% python3 -q
>>> import numpy as np
>>> np.set_printoptions(precision=3, suppress=True, linewidth=140)
>>> W2 = np.array([[2, 1, 0, 0], [2, 1, 2, 1], [1, 0, 1, 2], [1, 1, 1, 1]])
>>> rng = np.random.default_rng(9066)
>>> X = (rng.random((25, 4)) < 0.25) @ W2
>>> X
array([[3, 2, 3, 2],
       [1, 0, 1, 2],
       [3, 1, 3, 3],
       [0, 0, 0, 0],
       [2, 1, 2, 3],
       [0, 0, 0, 0],
       [3, 2, 1, 1],
       [0, 0, 0, 0],
       [2, 1, 2, 1],
       [1, 1, 1, 1],
       [2, 1, 2, 1],
       [2, 1, 2, 1],
       [0, 0, 0, 0],
       [1, 0, 1, 2],
       [2, 1, 2, 3],
       [2, 1, 2, 1],
       [3, 1, 3, 3],
       [5, 2, 3, 3],
       [2, 1, 2, 1],
       [3, 1, 1, 2],
       [1, 0, 1, 2],
       [1, 0, 1, 2],
       [1, 0, 1, 2],
       [1, 0, 1, 2],
       [1, 0, 1, 2]])
>>> x = np.array([0, -6, -5, 4])
>>> rhs = X @ x
>>> np.round(np.linalg.lstsq(X, rhs)[0], 3) + 0
array([ 0., -6., -5.,  4.])
>>> np.round(np.linalg.pinv(X) @ X, 3) + 0
array([[1., 0., 0., 0.],
       [0., 1., 0., 0.],
       [0., 0., 1., 0.],
       [0., 0., 0., 1.]])
>>> np.round(np.linalg.solve(X.T @ X, X.T @ rhs), 3) + 0
array([ 0., -6., -5.,  4.])
>>> rhs
array([-19,   3,  -9,   0,  -4,   0, -13,   0, -12,  -7, -12, -12,   0,   3,  -4, -12,  -9, -15, -12,  -3,   3,   3,   3,   3,   3])
>>> rhs = rhs + 0.1 * rng.normal(size=25)
>>> rhs
array([-19.005,   2.983,  -9.002,  -0.026,  -4.033,  -0.059, -13.043,  -0.035, -12.035,  -6.963, -12.061, -12.144,  -0.153,   2.942,
        -3.958, -11.963,  -8.977, -14.87 , -11.878,  -3.034,   2.964,   3.099,   3.133,   2.882,   3.033])
>>> c, *_ = np.linalg.lstsq(X, rhs)
>>> round(np.linalg.norm(rhs - X @ c), 3)
np.float64(0.374)
>>> Xc = (X - X.mean(axis=0)) / X.std(axis=0)
>>> Xc.std(axis=0)
array([1., 1., 1., 1.])
>>> np.argwhere(np.abs(Xc) > 2)
array([[17,  0]])
>>> c = np.linalg.lstsq(np.delete(Xc, 2, axis=1), Xc[:, 2])[0]
>>> round(float(1 - np.var(Xc[:, 2] - np.delete(Xc, 2, axis=1) @ c)), 3)
0.763
>>> np.abs(c).argmax()
np.int64(2)
>>> hat = X @ np.linalg.solve(X.T @ X, X.T)
>>> np.diag(hat)
array([0.323, 0.093, 0.169, 0.   , 0.269, 0.   , 0.502, 0.   , 0.122, 0.222, 0.122, 0.122, 0.   , 0.093, 0.269, 0.122, 0.169, 0.422, 0.122,
       0.39 , 0.093, 0.093, 0.093, 0.093, 0.093])
>>> np.round(np.linalg.eigvalsh(hat), 3) + 0
array([0., 0., 0., 0., 0., 0., 0., 0., 0., 0., 0., 0., 0., 0., 0., 0., 0., 0., 0., 0., 0., 1., 1., 1., 1.])
>>> round(float(np.trace(hat)), 3)
4.0
>>> np.linalg.matrix_rank(np.eye(25) - hat)
np.int64(21)
>>> gram = np.cov(X, rowvar=False)
>>> np.median(X, axis=0)
array([2., 1., 1., 2.])
>>> np.argwhere(np.triu(np.abs(np.corrcoef(X.T)) > 0.8, 1))
array([[0, 1],
       [0, 2]])
>>> gram
array([[1.477, 0.727, 0.98 , 0.742],
       [0.727, 0.477, 0.48 , 0.2  ],
       [0.98 , 0.48 , 0.923, 0.642],
       [0.742, 0.2  , 0.642, 1.   ]])
>>> np.corrcoef(X.T)
array([[1.   , 0.866, 0.839, 0.61 ],
       [0.866, 1.   , 0.724, 0.29 ],
       [0.839, 0.724, 1.   , 0.668],
       [0.61 , 0.29 , 0.668, 1.   ]])
>>> np.argsort(-X.std(axis=0).round(6), kind="stable")
array([0, 3, 2, 1])
>>> np.round(np.corrcoef(X[:, 2], X[:, 0])[0, 1], 3)
np.float64(0.839)
>>> np.linalg.eigvalsh(gram)[::-1]
array([3.05 , 0.607, 0.172, 0.048])
>>> z = X[:, 3] > np.median(X[:, 3])
>>> r0 = X[z].mean(axis=0) - X[~z].mean(axis=0)
>>> ((X - X.mean(axis=0)) @ r0 > 0).astype(int)
array([1, 0, 1, 0, 1, 0, 1, 0, 1, 0, 1, 1, 0, 0, 1, 1, 1, 1, 1, 1, 0, 0, 0, 0, 0])
>>> r0
array([1.65, 0.65, 1.45, 1.75])
>>> F = np.loadtxt("test18.csv", delimiter=",")
>>> F
array([[ 1., -1.,  1., -1.,  1., -1.,  1., -1.],
       [ 1.,  1.,  1.,  1., -1., -1., -1., -1.],
       [ 1.,  1., -1., -1.,  1.,  1., -1., -1.],
       [ 1., -1., -1.,  1., -1.,  1.,  1., -1.],
       [ 1., -1.,  1., -1., -1.,  1., -1.,  1.],
       [ 1.,  1., -1., -1., -1., -1.,  1.,  1.]])
>>> F.shape
(6, 8)
>>> np.unravel_index(np.abs(F).argmax(), F.shape)
(np.int64(0), np.int64(0))
>>> np.linalg.svd(F, compute_uv=False)
array([2.828, 2.828, 2.828, 2.828, 2.828, 2.828])
>>> F.sum(axis=1)
array([0., 0., 0., 0., 0., 0.])
>>> np.count_nonzero(F)
np.int64(48)
>>> np.abs(F).max()
np.float64(1.0)
>>> np.diff(F, axis=0)
array([[ 0.,  2.,  0.,  2., -2.,  0., -2.,  0.],
       [ 0.,  0., -2., -2.,  2.,  2.,  0.,  0.],
       [ 0., -2.,  0.,  2., -2.,  0.,  2.,  0.],
       [ 0.,  0.,  2., -2.,  0.,  0., -2.,  2.],
       [ 0.,  2., -2.,  0.,  0., -2.,  2.,  0.]])
>>> def softmax(z):
...     e = np.exp(z - z.max(axis=-1, keepdims=True))
...     return e / e.sum(axis=-1, keepdims=True)
... 
>>> softmax(F[3] + 3)
array([0.22, 0.03, 0.03, 0.22, 0.03, 0.22, 0.22, 0.03])
>>> softmax(F[3])
array([0.22, 0.03, 0.03, 0.22, 0.03, 0.22, 0.22, 0.03])
>>> softmax(F).sum(axis=1)
array([1., 1., 1., 1., 1., 1.])
>>> scores = F @ F.T / np.sqrt(8)
>>> softmax(scores)[3] @ F
array([ 1.   , -0.726, -0.726,  0.635, -0.818,  0.726,  0.726, -0.818])
>>> out = F / np.sqrt((F ** 2).mean(axis=1, keepdims=True))
>>> out[0]
array([ 1., -1.,  1., -1.,  1., -1.,  1., -1.])
>>> np.linalg.matrix_rank(F - F.mean(axis=1, keepdims=True))
np.int64(6)
>>> F - F.mean(axis=1, keepdims=True)
array([[ 1., -1.,  1., -1.,  1., -1.,  1., -1.],
       [ 1.,  1.,  1.,  1., -1., -1., -1., -1.],
       [ 1.,  1., -1., -1.,  1.,  1., -1., -1.],
       [ 1., -1., -1.,  1., -1.,  1.,  1., -1.],
       [ 1., -1.,  1., -1., -1.,  1., -1.,  1.],
       [ 1.,  1., -1., -1., -1., -1.,  1.,  1.]])
>>> np.linalg.matrix_rank(out) == np.linalg.matrix_rank(F)
np.True_
>>> np.linalg.norm(out, axis=1)
array([2.828, 2.828, 2.828, 2.828, 2.828, 2.828])
>>> out = F[0, 0] * F[1:] - np.outer(F[1:, 0], F[0])
>>> out
array([[ 0.,  2.,  0.,  2., -2.,  0., -2.,  0.],
       [ 0.,  2., -2.,  0.,  0.,  2., -2.,  0.],
       [ 0.,  0., -2.,  2., -2.,  2.,  0.,  0.],
       [ 0.,  0.,  0.,  0., -2.,  2., -2.,  2.],
       [ 0.,  2., -2.,  0., -2.,  0.,  0.,  2.]])
>>> F[:, 0] / F[0, 0]
array([1., 1., 1., 1., 1., 1.])
>>> r0 = np.array([1, 3, 5])
>>> np.convolve(out[3], r0)
array([ 0.,  0.,  0.,  0., -2., -4., -6.,  6., -4., 10.])
>>> np.correlate(out[3], out[2], "full")
array([  0.,   0.,   0.,   0.,   0.,   0.,  -4.,   8., -12.,  16., -12.,   8.,  -4.,   0.,   0.])
>>> np.cross(out[3, :3], out[2, :3])
array([-0.,  0.,  0.])
>>> out = np.array([[7, -7, -6, 7], [-4, 6, 9, -6], [0, -3, 2, 4], [-6, -5, 8, 8]])
>>> K = np.triu(out)
>>> K
array([[ 7, -7, -6,  7],
       [ 0,  6,  9, -6],
       [ 0,  0,  2,  4],
       [ 0,  0,  0,  8]])
>>> K @ K
array([[  49,  -91, -117,  123],
       [   0,   36,   72,  -48],
       [   0,    0,    4,   40],
       [   0,    0,    0,   64]])
>>> np.prod(np.diag(K)), np.round(np.linalg.det(K), 3)
(np.int64(672), np.float64(672.0))
>>> np.linalg.matrix_power(K - np.diag(np.diag(K)), 4)
array([[0, 0, 0, 0],
       [0, 0, 0, 0],
       [0, 0, 0, 0],
       [0, 0, 0, 0]])
>>> evals, V = np.linalg.eig(K)
>>> evals
array([7., 6., 2., 8.])
>>> np.sort(np.linalg.eigvals(K @ K))
array([ 4., 36., 49., 64.])
>>> np.prod(evals)
np.float64(672.0)
>>> np.sort(np.linalg.eigvals(np.linalg.inv(K)))
array([0.125, 0.143, 0.167, 0.5  ])
>>> np.sort(np.linalg.eigvals(K.T))
array([2., 6., 7., 8.])
>>> K @ V[:, 0] - evals[0] * V[:, 0]
array([0., 0., 0., 0.])
>>> np.round(np.linalg.det(K[::-1]), 3)
np.float64(672.0)
>>> np.kron(np.eye(2, dtype=int), K)
array([[ 7, -7, -6,  7,  0,  0,  0,  0],
       [ 0,  6,  9, -6,  0,  0,  0,  0],
       [ 0,  0,  2,  4,  0,  0,  0,  0],
       [ 0,  0,  0,  8,  0,  0,  0,  0],
       [ 0,  0,  0,  0,  7, -7, -6,  7],
       [ 0,  0,  0,  0,  0,  6,  9, -6],
       [ 0,  0,  0,  0,  0,  0,  2,  4],
       [ 0,  0,  0,  0,  0,  0,  0,  8]])
>>> np.linalg.eigvals(K)
array([7., 6., 2., 8.])
>>> out = np.linalg.invert(K)
Traceback (most recent call last):
  File "<python-input-83>", line 1, in <module>
    out = np.linalg.invert(K)
          ^^^^^^^^^^^^^^^^
AttributeError: module 'numpy.linalg' has no attribute 'invert'
>>> out = np.linalg.inv(K)
>>> (np.abs(out) > 1e-9).astype(int)
array([[1, 1, 1, 1],
       [0, 1, 1, 1],
       [0, 0, 1, 1],
       [0, 0, 0, 1]])
>>> out
array([[ 0.143,  0.167, -0.321,  0.161],
       [ 0.   ,  0.167, -0.75 ,  0.5  ],
       [ 0.   ,  0.   ,  0.5  , -0.25 ],
       [ 0.   ,  0.   ,  0.   ,  0.125]])
>>> np.linalg.inv(out)
array([[ 7., -7., -6.,  7.],
       [ 0.,  6.,  9., -6.],
       [ 0.,  0.,  2.,  4.],
       [ 0.,  0.,  0.,  8.]])
>>> np.linalg.det(K) * out
array([[  96.,  112., -216.,  108.],
       [   0.,  112., -504.,  336.],
       [   0.,    0.,  336., -168.],
       [   0.,    0.,    0.,   84.]])
>>> z = rng.permutation(4)
>>> out = K[:, z] * rng.choice([-1, 1], 4)
>>> out
array([[ 6,  7,  7, -7],
       [-9, -6,  0,  6],
       [-2,  0,  0, -4],
       [ 0,  0,  0, -8]])
>>> left, _, VT = np.linalg.svd(K.T @ out)
>>> np.round(left @ VT, 3) + 0
array([[ 0.,  0.,  1.,  0.],
       [ 0., -1.,  0.,  0.],
       [-1.,  0.,  0.,  0.],
       [ 0.,  0.,  0., -1.]])
>>> m1 = np.load("w.npy")
>>> m1
array([[ 0.815,  1.416, -4.673],
       [-2.675,  2.007,  1.396],
       [ 1.87 ,  1.845, -5.979],
       [ 2.451,  0.189, -6.78 ],
       [-1.566, -0.127, -1.111],
       [ 0.648,  0.649, -5.349],
       [-0.754,  0.936,  1.493],
       [-2.611,  1.421, -0.077],
       [-1.015,  1.628, -6.801],
       [ 3.302,  1.967, -7.263],
       [ 1.185,  1.144, -6.753],
       [-1.148,  2.146, -0.577],
       [-1.777,  0.361,  2.907],
       [ 0.606, -0.143,  2.28 ],
       [ 1.201,  1.99 , -7.184],
       [ 0.92 ,  2.213, -7.38 ],
       [-0.087,  0.985, -4.693],
       [ 1.009,  1.289, -5.841],
       [-2.102,  0.369,  1.292],
       [-2.9  ,  0.244,  1.712],
       [-3.022,  1.865,  2.747],
       [-1.841,  1.167,  1.269],
       [ 1.636,  0.676, -4.009],
       [ 0.445, -0.151, -0.092],
       [ 2.576, -1.552, -5.121],
       [-3.493,  1.964,  0.424],
       [-3.033,  1.496, -0.008],
       [ 3.026,  2.408, -3.965]])
>>> Xc = m1 - m1.mean(axis=0)
>>> V = np.linalg.svd(Xc)[2][:1]
>>> out = Xc - Xc @ V.T @ V
>>> np.diag(V.T @ V)
array([0.183, 0.001, 0.816])
>>> (Xc @ V.T).std(axis=0)
array([3.955])
>>> np.linalg.norm(out, axis=1).round(6).argmax()
np.int64(24)
>>> out.std(axis=0)
array([1.084, 0.912, 0.502])
>>> np.round(np.linalg.norm(out) / np.linalg.norm(Xc), 3)
np.float64(0.355)
>>> x = np.array([0, 0, 2])
>>> rhs = m1 @ x
>>> np.round(np.linalg.pinv(m1) @ m1, 3) + 0
array([[1., 0., 0.],
       [0., 1., 0.],
       [0., 0., 1.]])
>>> np.round(np.linalg.lstsq(m1, rhs)[0], 3) + 0
array([0., 0., 2.])
>>> np.round(np.linalg.solve(m1.T @ m1, m1.T @ rhs), 3) + 0
array([0., 0., 2.])
>>> rhs = rhs + 0.02 * rng.normal(size=28)
>>> rhs
array([ -9.346,   2.754, -11.959, -13.557,  -2.252, -10.706,   2.976,  -0.18 , -13.591, -14.501, -13.497,  -1.146,   5.828,   4.543,
       -14.324, -14.756,  -9.381, -11.682,   2.612,   3.403,   5.501,   2.509,  -8.036,  -0.187, -10.269,   0.858,  -0.017,  -7.973])
>>> c, *_ = np.linalg.lstsq(m1, rhs)
>>> c.round()
array([-0., -0.,  2.])
>>> np.round(np.linalg.norm(rhs - m1 @ c), 3)
np.float64(0.107)
>>> [round(float(np.linalg.norm(np.linalg.solve(m1.T @ m1 + lam * np.eye(3), m1.T @ rhs))), 2) for lam in (0, 1, 10, 100)]
[2.0, 1.99, 1.92, 1.63]
>>> x = np.array([2, 3, 3])
>>> rhs = m1 @ x
>>> c, lr = np.zeros(3), 1 / np.linalg.norm(m1, 2) ** 2
>>> for i in range(20):
...     c -= lr * m1.T @ (m1 @ c - rhs)
...     if i % 5 == 0: print(i, round(np.linalg.norm(m1 @ c - rhs), 3))
... 
0 18.111
5 15.253
10 12.981
15 11.073
>>> np.round(np.linalg.cond(m1), 3)
np.float64(5.665)
>>> out = np.c_[m1[:, :2] @ np.array([[2, 3], [2, -1]]), np.array([-3, -5, -7, -7, -1, 4, 2, 1, -9, 8, -4, -2, 9, 2, -9, 6, 4, 6, 6, -7, -9, -8, -8, -4, 1, -6, -1, -5])]
>>> out
array([[  4.462,   1.029,  -3.   ],
       [ -1.336, -10.032,  -5.   ],
       [  7.43 ,   3.765,  -7.   ],
       [  5.28 ,   7.164,  -7.   ],
       [ -3.386,  -4.571,  -1.   ],
       [  2.594,   1.295,   4.   ],
       [  0.364,  -3.198,   2.   ],
       [ -2.38 ,  -9.254,   1.   ],
       [  1.226,  -4.673,  -9.   ],
       [ 10.538,   7.939,   8.   ],
       [  4.658,   2.411,  -4.   ],
       [  1.996,  -5.59 ,  -2.   ],
       [ -2.832,  -5.692,   9.   ],
       [  0.926,   1.961,   2.   ],
       [  6.382,   1.613,  -9.   ],
       [  6.266,   0.547,   6.   ],
       [  1.796,  -1.246,   4.   ],
       [  4.596,   1.738,   6.   ],
       [ -3.466,  -6.675,   6.   ],
       [ -5.312,  -8.944,  -7.   ],
       [ -2.314, -10.931,  -9.   ],
       [ -1.348,  -6.69 ,  -8.   ],
       [  4.624,   4.232,  -8.   ],
       [  0.588,   1.486,  -4.   ],
       [  2.048,   9.28 ,   1.   ],
       [ -3.058, -12.443,  -6.   ],
       [ -3.074, -10.595,  -1.   ],
       [ 10.868,   6.67 ,  -5.   ]])
>>> np.linalg.norm(np.linalg.qr(m1)[0].T @ out, axis=0) ** 2 / ((out ** 2).sum(axis=0) + 1e-12)
array([1.   , 1.   , 0.126])
>>> np.linalg.matrix_rank(np.c_[m1, out])
np.int64(4)
>>> np.linalg.matrix_rank(out)
np.int64(3)
>>> th = np.radians(135)
>>> Rm = np.eye(3)
>>> Rm[1, 1] = Rm[0, 0] = np.cos(th)
>>> Rm[1, 0], Rm[0, 1] = -np.sin(th), np.sin(th)
>>> Rm
array([[-0.707,  0.707,  0.   ],
       [-0.707, -0.707,  0.   ],
       [ 0.   ,  0.   ,  1.   ]])
>>> out = m1 @ Rm.T
>>> np.abs(out - m1).max(axis=0)
array([7.352, 6.25 , 0.   ])
>>> np.linalg.svd(m1, compute_uv=False), np.linalg.svd(out, compute_uv=False)
(array([24.197,  9.889,  4.272]), array([24.197,  9.889,  4.272]))
>>> np.allclose(np.linalg.norm(m1, axis=1), np.linalg.norm(out, axis=1))
True
